% ipython --no-banner

In [1]: import numpy as np

In [2]: np.set_printoptions(suppress=True, linewidth=200)

In [3]: K = 0.7 ** np.abs(np.subtract.outer(np.arange(8), np.arange(8)))

In [4]: K.round(4)
Out[4]: 
array([[1.    , 0.7   , 0.49  , 0.343 , 0.2401, 0.1681, 0.1176, 0.0824],
       [0.7   , 1.    , 0.7   , 0.49  , 0.343 , 0.2401, 0.1681, 0.1176],
       [0.49  , 0.7   , 1.    , 0.7   , 0.49  , 0.343 , 0.2401, 0.1681],
       [0.343 , 0.49  , 0.7   , 1.    , 0.7   , 0.49  , 0.343 , 0.2401],
       [0.2401, 0.343 , 0.49  , 0.7   , 1.    , 0.7   , 0.49  , 0.343 ],
       [0.1681, 0.2401, 0.343 , 0.49  , 0.7   , 1.    , 0.7   , 0.49  ],
       [0.1176, 0.1681, 0.2401, 0.343 , 0.49  , 0.7   , 1.    , 0.7   ],
       [0.0824, 0.1176, 0.1681, 0.2401, 0.343 , 0.49  , 0.7   , 1.    ]])

In [5]: rng = np.random.default_rng(4274)

In [6]: labels = rng.permutation(8)

In [7]: labels
Out[7]: array([2, 5, 7, 1, 4, 0, 6, 3])

In [8]: out = K[labels][:, labels]

In [9]: out.round(4)
Out[9]: 
array([[1.    , 0.343 , 0.1681, 0.7   , 0.49  , 0.49  , 0.2401, 0.7   ],
       [0.343 , 1.    , 0.49  , 0.2401, 0.7   , 0.1681, 0.7   , 0.49  ],
       [0.1681, 0.49  , 1.    , 0.1176, 0.343 , 0.0824, 0.7   , 0.2401],
       [0.7   , 0.2401, 0.1176, 1.    , 0.343 , 0.7   , 0.1681, 0.49  ],
       [0.49  , 0.7   , 0.343 , 0.343 , 1.    , 0.2401, 0.49  , 0.7   ],
       [0.49  , 0.1681, 0.0824, 0.7   , 0.2401, 1.    , 0.1176, 0.343 ],
       [0.2401, 0.7   , 0.7   , 0.1681, 0.49  , 0.1176, 1.    , 0.343 ],
       [0.7   , 0.49  , 0.2401, 0.49  , 0.7   , 0.343 , 0.343 , 1.    ]])

In [10]: np.trace(out)
Out[10]: np.float64(8.0)

In [11]: np.round(np.sort(np.abs(np.linalg.eigvals(out))), 4)
Out[11]: array([0.1829, 0.2042, 0.2473, 0.3293, 0.4934, 0.8598, 1.783 , 3.9001])

In [12]: np.allclose(out, K)
Out[12]: False
